% python3 -q
>>> import numpy as np
>>> import numpy.linalg as la
>>> np.set_printoptions(precision=3, suppress=True, linewidth=200, sign=" ")
>>> def rd(a):
...     return np.round(a, 3) + 0
... 
>>> m1 = np.loadtxt("arr.csv", delimiter=",")
>>> m1
array([[ 0.,  0.,  0.,  1.,  0.],
       [ 0.,  1.,  0.,  0.,  0.],
       [ 0.,  0.,  1.,  0.,  0.],
       [ 0.,  0.,  0.,  0.,  1.],
       [ 1.,  0.,  0.,  0.,  0.]])
>>> # orthonormal columns
>>> other = np.array([[0, 0, 0], [3, 3, 3], [3, 2, 1], [1, 1, 1], [2, 1, 1]])
>>> print(m1 @ other)
[[ 1.  1.  1.]
 [ 3.  3.  3.]
 [ 3.  2.  1.]
 [ 2.  1.  1.]
 [ 0.  0.  0.]]
>>> print(la.matrix_rank(m1 @ other))
3
>>> np.einsum("ij->j", m1)
array([ 1.,  1.,  1.,  1.,  1.])
>>> la.matrix_rank(np.vstack([m1, other.T]))
np.int64(5)
>>> other @ m1
Traceback (most recent call last):
  File "<python-input-12>", line 1, in <module>
    other @ m1
    ~~~~~~^~~~
ValueError: matmul: Input operand 1 has a mismatch in its core dimension 0, with gufunc signature (n?,k),(k,m?)->(n?,m?) (size 5 is different from 3)
>>> other.T @ m1.T
array([[ 1.,  3.,  3.,  2.,  0.],
       [ 1.,  3.,  2.,  1.,  0.],
       [ 1.,  3.,  1.,  1.,  0.]])
>>> np.einsum("ij,ij->i", m1, m1)
array([ 1.,  1.,  1.,  1.,  1.])
>>> print(np.einsum("ik,kj->ji", m1, other))
[[ 1.  3.  3.  2.  0.]
 [ 1.  3.  2.  1.  0.]
 [ 1.  3.  1.  1.  0.]]
>>> rd(la.matrix_power(m1, 2))
array([[ 0.,  0.,  0.,  0.,  1.],
       [ 0.,  1.,  0.,  0.,  0.],
       [ 0.,  0.,  1.,  0.,  0.],
       [ 1.,  0.,  0.,  0.,  0.],
       [ 0.,  0.,  0.,  1.,  0.]])
>>> m1 @ np.ones(5)
array([ 1.,  1.,  1.,  1.,  1.])
>>> rd(la.matrix_power(m1, 100))
array([[ 0.,  0.,  0.,  1.,  0.],
       [ 0.,  1.,  0.,  0.,  0.],
       [ 0.,  0.,  1.,  0.,  0.],
       [ 0.,  0.,  0.,  0.,  1.],
       [ 1.,  0.,  0.,  0.,  0.]])
>>> p = np.eye(5)[1]
>>> for _ in range(3):
...     p = p @ m1
...     print(p.round(3))
... 
[ 0.  1.  0.  0.  0.]
[ 0.  1.  0.  0.  0.]
[ 0.  1.  0.  0.  0.]
>>> rng = np.random.default_rng(1256)
>>> z = rng.permutation(5)
>>> z
array([ 2,  4,  1,  3,  0])
>>> other = m1[z][:, z]
>>> other
array([[ 1.,  0.,  0.,  0.,  0.],
       [ 0.,  0.,  0.,  0.,  1.],
       [ 0.,  0.,  1.,  0.,  0.],
       [ 0.,  1.,  0.,  0.,  0.],
       [ 0.,  0.,  0.,  1.,  0.]])
>>> vec = np.array([2, 0, -2, 2, 2])
>>> rhs = m1 @ vec
>>> c, lr = np.zeros(5), 1 / la.norm(m1, 2) ** 2
>>> for i in range(300):
...     c -= lr * m1.T @ (m1 @ c - rhs)
...     if i % 50 == 0: print(i, round(la.norm(m1 @ c - rhs), 3))
... 
0 0.0
50 0.0
100 0.0
150 0.0
200 0.0
250 0.0
>>> rd(la.cond(m1))
np.float64(1.0)
>>> u, g = m1[4], m1[2]
>>> u @ g
np.float64(0.0)
>>> p = (u @ g) / (u @ u) * u
>>> rd(la.norm(u + g) ** 2 + la.norm(u - g) ** 2)
np.float64(4.0)
>>> print(la.matrix_rank(np.outer(u, g)))
1
>>> p
array([ 0.,  0.,  0.,  0.,  0.])
>>> u = np.array([-3, 2, 0, 5, 2, 4]) + 0.5
>>> mat = np.outer(u, u) / (u @ u)
>>> rd(mat)
array([[ 0.09 , -0.09 , -0.018, -0.198, -0.09 , -0.162],
       [-0.09 ,  0.09 ,  0.018,  0.198,  0.09 ,  0.162],
       [-0.018,  0.018,  0.004,  0.04 ,  0.018,  0.032],
       [-0.198,  0.198,  0.04 ,  0.435,  0.198,  0.356],
       [-0.09 ,  0.09 ,  0.018,  0.198,  0.09 ,  0.162],
       [-0.162,  0.162,  0.032,  0.356,  0.162,  0.291]])
>>> rd(np.trace(la.pinv(mat) @ mat))
np.float64(1.0)
>>> print(la.lstsq(mat[:-1].T, mat[-1])[2])
1
>>> np.abs(np.diag(la.qr(mat)[1])) > 1e-9
array([ True, False, False, False, False, False])
>>> np.allclose(mat[:-1].T @ la.lstsq(mat[:-1].T, mat[-1])[0], mat[-1])
True
>>> rd(mat @ la.pinv(mat) @ mat)
array([[ 0.09 , -0.09 , -0.018, -0.198, -0.09 , -0.162],
       [-0.09 ,  0.09 ,  0.018,  0.198,  0.09 ,  0.162],
       [-0.018,  0.018,  0.004,  0.04 ,  0.018,  0.032],
       [-0.198,  0.198,  0.04 ,  0.435,  0.198,  0.356],
       [-0.09 ,  0.09 ,  0.018,  0.198,  0.09 ,  0.162],
       [-0.162,  0.162,  0.032,  0.356,  0.162,  0.291]])
>>> np.unique(mat.round(6), axis=0).shape
(5, 6)
